In [1]: import numpy as np

In [2]: np.set_printoptions(precision=3, suppress=True, linewidth=140)

In [3]: mat = np.loadtxt("arr.csv", delimiter=",")

In [4]: print(mat)
[[0.424 0.254 0.424]
 [0.254 0.153 0.254]
 [0.424 0.254 0.424]]

In [5]: print(np.unique(mat.round(6), axis=0).shape)
(2, 3)

In [6]: try:
   ...:     np.linalg.inv(mat)
   ...: except np.linalg.LinAlgError as e:
   ...:     print(e)
   ...: 
Singular matrix

In [7]: print(np.allclose(mat[:-1].T @ np.linalg.lstsq(mat[:-1].T, mat[-1])[0], mat[-1]))
True

In [8]: print(round(float(np.trace(np.linalg.pinv(mat) @ mat)), 3))
1.0

In [9]: A = np.load("w.npy")

In [10]: print(A)
[[-0.743 -0.67   0.   ]
 [ 0.371 -0.412  0.832]
 [-0.557  0.618  0.555]]

In [11]: x0 = np.array([2, 0, 0])

In [12]: a = np.maximum(A @ x0, 0)

In [13]: print(A.T @ a)
[ 0.276 -0.306  0.618]

In [14]: print(np.maximum(A @ x0, 0) - np.maximum(-A @ x0, 0))
[-1.486  0.743 -1.114]

In [15]: print(np.tanh(A @ x0))
[-0.903  0.631 -0.806]

In [16]: def softmax(z):
    ...:     e = np.exp(z - z.max(axis=-1, keepdims=True))
    ...:     return e / e.sum(axis=-1, keepdims=True)
    ...: 

In [17]: print(softmax(A[1]))
[0.329 0.15  0.521]

In [18]: print(np.round(softmax(10 * A[1]), 3) + 0)
[0.01 0.   0.99]

In [19]: scores = A @ A.T / np.sqrt(3)

In [20]: print(softmax(scores)[1] @ A)
[-0.169 -0.208  0.539]

In [21]: print(softmax(scores))
[[0.471 0.264 0.264]
 [0.264 0.471 0.264]
 [0.264 0.264 0.471]]

In [22]: print(softmax(scores).round(6).argmax(axis=1))
[0 1 2]

In [23]: M = np.load("m.npy")

In [24]: print(M)
[[ 1 -1  1 -1]
 [ 1  0  0  0]
 [ 1  1  1  1]]

In [25]: # column 3 repeats column 1

In [26]: M2 = M / np.linalg.norm(M, axis=1)
---------------------------------------------------------------------------
ValueError                                Traceback (most recent call last)
Cell In[26], line 1
----> 1 M2 = M / np.linalg.norm(M, axis=1)

ValueError: operands could not be broadcast together with shapes (3,4) (3,) 

In [27]: M2 = M / np.linalg.norm(M, axis=1, keepdims=True)

In [28]: C2 = M2 @ M2.T

In [29]: print(C2)
[[1.  0.5 0. ]
 [0.5 1.  0.5]
 [0.  0.5 1. ]]

In [30]: print(np.round(np.degrees(np.arccos(np.clip(C2[2, 1], -1, 1))), 3))
60.0

In [31]: t3 = np.stack([M, 3 * M, M[::-1]])

In [32]: print(np.linalg.matrix_rank(t3.reshape(3, -1)))
2

In [33]: print(t3.sum(axis=0))
[[ 5 -3  5 -3]
 [ 5  0  0  0]
 [ 5  3  5  3]]

In [34]: print(np.einsum("bij,cij->bc", t3, t3))
[[ 9 27  1]
 [27 81  3]
 [ 1  3  9]]

In [35]: print(np.linalg.matrix_rank(t3))
[3 3 3]

In [36]: th = np.radians(45)

In [37]: r_ = np.eye(4)

In [38]: r_[0, 0] = r_[2, 2] = np.cos(th)

In [39]: r_[0, 2], r_[2, 0] = -np.sin(th), np.sin(th)

In [40]: print(r_)
[[ 0.707  0.    -0.707  0.   ]
 [ 0.     1.     0.     0.   ]
 [ 0.707  0.     0.707  0.   ]
 [ 0.     0.     0.     1.   ]]

In [41]: M2 = M @ r_.T

In [42]: print(np.allclose(np.linalg.norm(M, axis=1), np.linalg.norm(M2, axis=1)))
True

In [43]: print(np.linalg.svd(M, compute_uv=False), np.linalg.svd(M2, compute_uv=False))
[2.136 2.    0.662] [2.136 2.    0.662]

In [44]: print(np.round(np.linalg.det(r_), 3), np.round(np.trace(r_), 3))
1.0 3.414

In [45]: print(np.abs(M2 - M).max(axis=0))
[1.    0.    0.707 0.   ]

In [46]: rng = np.random.default_rng(285081)

In [47]: M2 = M + rng.integers(-2, 3, (3, 2)) @ rng.integers(-2, 3, (2, 4))

In [48]: print(M2)
[[-1 -5 -2  1]
 [-1 -4 -2  4]
 [ 3  5  4 -1]]

In [49]: print(np.round(np.linalg.svd(M2 - M, compute_uv=False), 3) + 0)
[10.14   1.786  0.   ]

In [50]: data = np.array([[0, 1, 0, 0, 0, 0, 0, 0],
    ...:     [1, 0, 0, 0, 0, 1, 0, 0],
    ...:     [0, 0, 0, 0, 0, 0, 0, 0],
    ...:     [0, 0, 0, 0, 0, 0, 1, 0],
    ...:     [0, 0, 0, 0, 0, 0, 0, 0],
    ...:     [0, 1, 0, 0, 0, 0, 1, 0],
    ...:     [0, 0, 0, 1, 0, 1, 0, 1],
    ...:     [0, 0, 0, 0, 0, 0, 1, 0]])

In [51]: print(data)
[[0 1 0 0 0 0 0 0]
 [1 0 0 0 0 1 0 0]
 [0 0 0 0 0 0 0 0]
 [0 0 0 0 0 0 1 0]
 [0 0 0 0 0 0 0 0]
 [0 1 0 0 0 0 1 0]
 [0 0 0 1 0 1 0 1]
 [0 0 0 0 0 0 1 0]]

In [52]: evals, vecs = np.linalg.eigh(data)

In [53]: x0 = np.array([2, -1, -1, -2, -2, 2, -1, -2])

In [54]: print(np.round(vecs * np.abs(evals) @ vecs.T, 3) + 0)
[[ 0.761  0.     0.    -0.145  0.     0.616  0.    -0.145]
 [ 0.     1.376  0.     0.     0.     0.     0.325  0.   ]
 [ 0.     0.     0.     0.     0.     0.     0.     0.   ]
 [-0.145  0.     0.     0.616  0.     0.47   0.     0.616]
 [ 0.     0.     0.     0.     0.     0.     0.     0.   ]
 [ 0.616  0.     0.     0.47   0.     1.086  0.     0.47 ]
 [ 0.     0.325  0.     0.     0.     0.     1.701  0.   ]
 [-0.145  0.     0.     0.616  0.     0.47   0.     0.616]]

In [55]: print(np.round(x0 @ data @ x0 / (x0 @ x0), 3), round(float(evals[0]), 3), np.round(evals[-1], 3))
-0.174 -1.902 1.902

In [56]: print(np.round(np.linalg.det(A[::-1]), 3))
-1.0

In [57]: print(round(np.linalg.det(2 * A), 3), np.round(np.linalg.det(A), 3))
8.0 1.0

In [58]: print(round(float(np.einsum("ij,ji->", A, A)), 3))
1.56

In [59]: print(round(np.einsum("ii->", A), 3))
-0.6

In [60]: M2 = np.linalg.inv(A)

In [61]: print(np.allclose(M2, A.T))
True

In [62]: print(round(float(np.linalg.det(A) * np.linalg.det(M2)), 3))
1.0

In [63]: print(np.round(np.linalg.inv(M2), 3) + 0)
[[-0.743 -0.67   0.   ]
 [ 0.371 -0.412  0.832]
 [-0.557  0.618  0.555]]

In [64]: print(M2.round(3) + 0)
[[-0.743  0.371 -0.557]
 [-0.67  -0.412  0.618]
 [ 0.     0.832  0.555]]

In [65]: print(np.round(A @ M2, 3) + 0)
[[1. 0. 0.]
 [0. 1. 0.]
 [0. 0. 1.]]

In [66]: feats = np.loadtxt("layer2.csv", delimiter=",")

In [67]: print(feats)
[[-0.03  -0.372 -0.094 -0.169  0.07  -0.639  0.376  0.518]
 [ 0.091  0.008 -0.228 -0.2   -0.714 -0.44  -0.206 -0.393]
 [-0.424  0.189 -0.614 -0.246  0.488 -0.166 -0.19  -0.214]
 [ 0.212 -0.143  0.082 -0.44   0.167  0.122  0.627 -0.547]
 [ 0.121 -0.054 -0.699  0.401 -0.241  0.315  0.408  0.099]
 [-0.121  0.633  0.004 -0.51  -0.274  0.197  0.215  0.406]
 [ 0.455 -0.395 -0.246 -0.483  0.051  0.329 -0.417  0.242]
 [ 0.728  0.496 -0.086  0.153  0.29  -0.329 -0.024  0.005]]

In [68]: # orthonormal columns

In [69]: x0 = np.array([0, -1, 0, -1, -2, -2, 2, -1])

In [70]: print(round(float(np.linalg.norm(x0)), 3), round(np.linalg.norm(feats @ x0), 3))
3.873 3.873

In [71]: print(np.round(np.linalg.det(feats), 3))
-1.0

In [72]: q, r_ = np.linalg.qr(feats)

In [73]: print(np.abs(np.diag(r_)))
[1. 1. 1. 1. 1. 1. 1. 1.]

In [74]: print(round(np.trace(q @ q.T), 3))
8.0

In [75]: print(r_.round(3) + 0)
[[1. 0. 0. 0. 0. 0. 0. 0.]
 [0. 1. 0. 0. 0. 0. 0. 0.]
 [0. 0. 1. 0. 0. 0. 0. 0.]
 [0. 0. 0. 1. 0. 0. 0. 0.]
 [0. 0. 0. 0. 1. 0. 0. 0.]
 [0. 0. 0. 0. 0. 1. 0. 0.]
 [0. 0. 0. 0. 0. 0. 1. 0.]
 [0. 0. 0. 0. 0. 0. 0. 1.]]

In [76]: print(np.allclose(r_.T @ r_, feats.T @ feats))
True

In [77]: print(q.shape, r_.shape)
(8, 8) (8, 8)

In [78]: print(round(abs(r_[0, 0]), 3), round(float(np.linalg.norm(feats[:, 0])), 3))
1.0 1.0

In [79]: x0 = np.array([1, 0, 1, 1, 0, 3, 0, 1])

In [80]: target = feats @ x0

In [81]: print(target)
[-1.693 -2.05  -1.996 -0.325  0.869  0.369  0.955 -0.189]

In [82]: print(np.round(np.linalg.solve(feats, target + feats[:, 1]), 3) + 0)
[1. 1. 1. 1. 0. 3. 0. 1.]

In [83]: print(np.round(np.linalg.solve(feats, -1 * target), 3) + 0)
[-1.  0. -1. -1.  0. -3.  0. -1.]

In [84]: F = np.load("test5.npy")

In [85]: print(F)
[[0 0 0 9 0 0 0 0]
 [0 0 0 9 0 0 0 0]
 [0 0 0 9 0 0 0 0]
 [0 0 0 3 5 0 0 2]
 [0 0 0 3 5 0 0 2]
 [0 0 0 3 5 0 0 2]
 [0 0 0 3 5 0 0 2]
 [0 0 0 3 5 0 0 2]
 [0 0 0 9 0 0 0 0]
 [0 0 0 5 2 0 0 0]
 [0 0 0 3 5 0 0 2]]

In [86]: # rows 0 and 1 are equal

In [87]: rank = np.linalg.matrix_rank(F)

In [88]: print(rank)
3

In [89]: null = np.linalg.svd(F)[2][rank:].T

In [90]: print([int(np.linalg.matrix_rank(F[:, :j + 1])) for j in range(8)])
[0, 0, 0, 1, 2, 2, 2, 3]

In [91]: print([int(np.linalg.matrix_rank(F[:i])) for i in range(1, len(F) + 1)])
[1, 1, 1, 2, 2, 2, 2, 2, 2, 3, 3]

In [92]: print([int(np.linalg.matrix_rank(np.delete(F, i, axis=0))) for i in range(11)])
[3, 3, 3, 3, 3, 3, 3, 3, 3, 2, 3]

In [93]: print(np.linalg.matrix_rank(F.T @ F), np.linalg.matrix_rank(F @ F.T))
3 3

In [94]: print(np.round(null @ null.T, 3) + 0)
[[1. 0. 0. 0. 0. 0. 0. 0.]
 [0. 1. 0. 0. 0. 0. 0. 0.]
 [0. 0. 1. 0. 0. 0. 0. 0.]
 [0. 0. 0. 0. 0. 0. 0. 0.]
 [0. 0. 0. 0. 0. 0. 0. 0.]
 [0. 0. 0. 0. 0. 1. 0. 0.]
 [0. 0. 0. 0. 0. 0. 1. 0.]
 [0. 0. 0. 0. 0. 0. 0. 0.]]

In [95]: arr = np.loadtxt("dump.csv", delimiter=",")

In [96]: print(arr)
[[-0.146  0.51  -0.04   0.572  0.241  0.276 -0.17  -0.476 -0.02 ]
 [ 0.349 -0.439  0.014  0.334 -0.583  0.391 -0.222 -0.168  0.055]
 [-0.175 -0.105 -0.274 -0.089  0.035  0.171 -0.315  0.123 -0.855]
 [-0.233 -0.105  0.64  -0.187  0.259  0.565 -0.217  0.212  0.109]
 [-0.553 -0.041  0.173 -0.059 -0.35  -0.44  -0.53  -0.21   0.131]
 [ 0.466 -0.096 -0.145  0.029  0.456 -0.207 -0.664  0.141  0.202]
 [-0.029  0.375  0.065  0.425 -0.286 -0.064 -0.082  0.763  0.011]
 [-0.058  0.374 -0.5   -0.486 -0.243  0.408 -0.192  0.045  0.326]
 [-0.495 -0.484 -0.457  0.312  0.249  0.121  0.102  0.194  0.299]]

In [97]: x0 = np.array([-3, -2, -2, -1, -2, 0, 1, 3, 1])

In [98]: print([p for p in range(1, 25) if np.allclose(np.linalg.matrix_power(arr, p), np.eye(9))])
[]

In [99]: print(np.round(np.linalg.det(arr), 3))
1.0

In [100]: print(9 - np.linalg.matrix_rank(arr - np.eye(9), tol=1e-8))
1

In [101]: print(np.linalg.pinv(arr))
[[-0.146  0.349 -0.175 -0.233 -0.553  0.466 -0.029 -0.058 -0.495]
 [ 0.51  -0.439 -0.105 -0.105 -0.041 -0.096  0.375  0.374 -0.484]
 [-0.04   0.014 -0.274  0.64   0.173 -0.145  0.065 -0.5   -0.457]
 [ 0.572  0.334 -0.089 -0.187 -0.059  0.029  0.425 -0.486  0.312]
 [ 0.241 -0.583  0.035  0.259 -0.35   0.456 -0.286 -0.243  0.249]
 [ 0.276  0.391  0.171  0.565 -0.44  -0.207 -0.064  0.408  0.121]
 [-0.17  -0.222 -0.315 -0.217 -0.53  -0.664 -0.082 -0.192  0.102]
 [-0.476 -0.168  0.123  0.212 -0.21   0.141  0.763  0.045  0.194]
 [-0.02   0.055 -0.855  0.109  0.131  0.202  0.011  0.326  0.299]]

In [102]: print(np.linalg.norm(arr, axis=0))
[1. 1. 1. 1. 1. 1. 1. 1. 1.]

In [103]: print(np.round(arr[:, 3] @ arr[:, 8], 3))
-0.0

In [104]: M2 = arr + rng.integers(-2, 3, (9, 2)) @ rng.integers(-2, 3, (2, 9))

In [105]: print(M2)
[[ 3.854 -1.49   0.96   5.572 -4.759 -4.724 -1.17   5.524 -0.02 ]
 [ 1.349 -0.439  1.014  2.334 -2.583 -1.609 -1.222  1.832  1.055]
 [ 5.825 -4.105 -0.274  5.911 -5.965 -5.829 -0.315  8.123 -2.855]
 [-0.233 -2.105 -2.36  -3.187  3.259  3.565  2.783 -1.788 -3.891]
 [ 1.447 -4.041 -3.827 -2.059  1.65   1.56   3.47  -0.21  -5.869]
 [ 0.466 -0.096 -0.145  0.029  0.456 -0.207 -0.664  0.141  0.202]
 [-3.029  4.375  3.065  0.425 -0.286 -0.064 -3.082 -1.237  5.011]
 [-2.058  4.374  3.5    1.514 -2.243 -1.592 -4.192  0.045  6.326]
 [-2.495  1.516  0.543 -0.688  1.249  1.121 -0.898 -1.806  2.299]]

In [106]: print(np.abs(M2 - arr).sum(axis=1))
[29. 12. 38. 23. 26.  0. 20. 26. 13.]

In [107]: print(M2 - arr)
[[ 4. -2.  1.  5. -5. -5. -1.  6.  0.]
 [ 1.  0.  1.  2. -2. -2. -1.  2.  1.]
 [ 6. -4.  0.  6. -6. -6.  0.  8. -2.]
 [ 0. -2. -3. -3.  3.  3.  3. -2. -4.]
 [ 2. -4. -4. -2.  2.  2.  4.  0. -6.]
 [ 0.  0.  0.  0.  0.  0.  0.  0.  0.]
 [-3.  4.  3.  0.  0.  0. -3. -2.  5.]
 [-2.  4.  4.  2. -2. -2. -4.  0.  6.]
 [-2.  2.  1. -1.  1.  1. -1. -2.  2.]]

In [108]: x0 = np.array([3, 2, -5, -2, -1, -2, 2, -5, -2])

In [109]: target = arr @ x0

In [110]: coef, lr = np.zeros(9), 1 / np.linalg.norm(arr, 2) ** 2

In [111]: for i in range(4):
     ...:     coef -= lr * arr.T @ (arr @ coef - target)
     ...:     if i % 1 == 0: print(i, round(np.linalg.norm(arr @ coef - target), 3))
     ...: 
0 0.0
1 0.0
2 0.0
3 0.0

In [112]: print(np.round(np.linalg.cond(arr), 3))
1.0

In [113]: print(coef)
[ 3.  2. -5. -2. -1. -2.  2. -5. -2.]

In [114]: q, r_ = np.linalg.qr(arr)

In [115]: print(np.round(np.trace(q @ q.T), 3))
9.0

In [116]: print(np.allclose(r_.T @ r_, arr.T @ arr))
True

In [117]: print(q @ r_)
[[-0.146  0.51  -0.04   0.572  0.241  0.276 -0.17  -0.476 -0.02 ]
 [ 0.349 -0.439  0.014  0.334 -0.583  0.391 -0.222 -0.168  0.055]
 [-0.175 -0.105 -0.274 -0.089  0.035  0.171 -0.315  0.123 -0.855]
 [-0.233 -0.105  0.64  -0.187  0.259  0.565 -0.217  0.212  0.109]
 [-0.553 -0.041  0.173 -0.059 -0.35  -0.44  -0.53  -0.21   0.131]
 [ 0.466 -0.096 -0.145  0.029  0.456 -0.207 -0.664  0.141  0.202]
 [-0.029  0.375  0.065  0.425 -0.286 -0.064 -0.082  0.763  0.011]
 [-0.058  0.374 -0.5   -0.486 -0.243  0.408 -0.192  0.045  0.326]
 [-0.495 -0.484 -0.457  0.312  0.249  0.121  0.102  0.194  0.299]]

In [118]: E = np.eye(8, dtype=int)[rng.permutation(8)] * np.array([2, 1, 2, 1, 0, 0, 0, 2])

In [119]: print(E)
[[0 0 0 1 0 0 0 0]
 [0 0 0 0 0 0 0 0]
 [0 0 2 0 0 0 0 0]
 [2 0 0 0 0 0 0 0]
 [0 0 0 0 0 0 0 0]
 [0 0 0 0 0 0 0 2]
 [0 1 0 0 0 0 0 0]
 [0 0 0 0 0 0 0 0]]

In [120]: rank = np.linalg.matrix_rank(E)

In [121]: print(rank)
5

In [122]: null = np.linalg.svd(E)[2][rank:].T

In [123]: print([int(np.linalg.matrix_rank(E[:i])) for i in range(1, len(E) + 1)])
[1, 1, 2, 3, 3, 4, 5, 5]

In [124]: print([int(np.linalg.matrix_rank(E[:, :j + 1])) for j in range(8)])
[1, 2, 3, 4, 4, 4, 4, 5]

In [125]: print([int(np.linalg.matrix_rank(np.delete(E, i, axis=0))) for i in range(8)])
[4, 5, 4, 4, 5, 4, 4, 5]

In [126]: print(null @ null.T)
[[0. 0. 0. 0. 0. 0. 0. 0.]
 [0. 0. 0. 0. 0. 0. 0. 0.]
 [0. 0. 0. 0. 0. 0. 0. 0.]
 [0. 0. 0. 0. 0. 0. 0. 0.]
 [0. 0. 0. 0. 1. 0. 0. 0.]
 [0. 0. 0. 0. 0. 1. 0. 0.]
 [0. 0. 0. 0. 0. 0. 1. 0.]
 [0. 0. 0. 0. 0. 0. 0. 0.]]

In [127]: print(np.linalg.matrix_rank(E.T @ E), np.linalg.matrix_rank(E @ E.T))
5 5
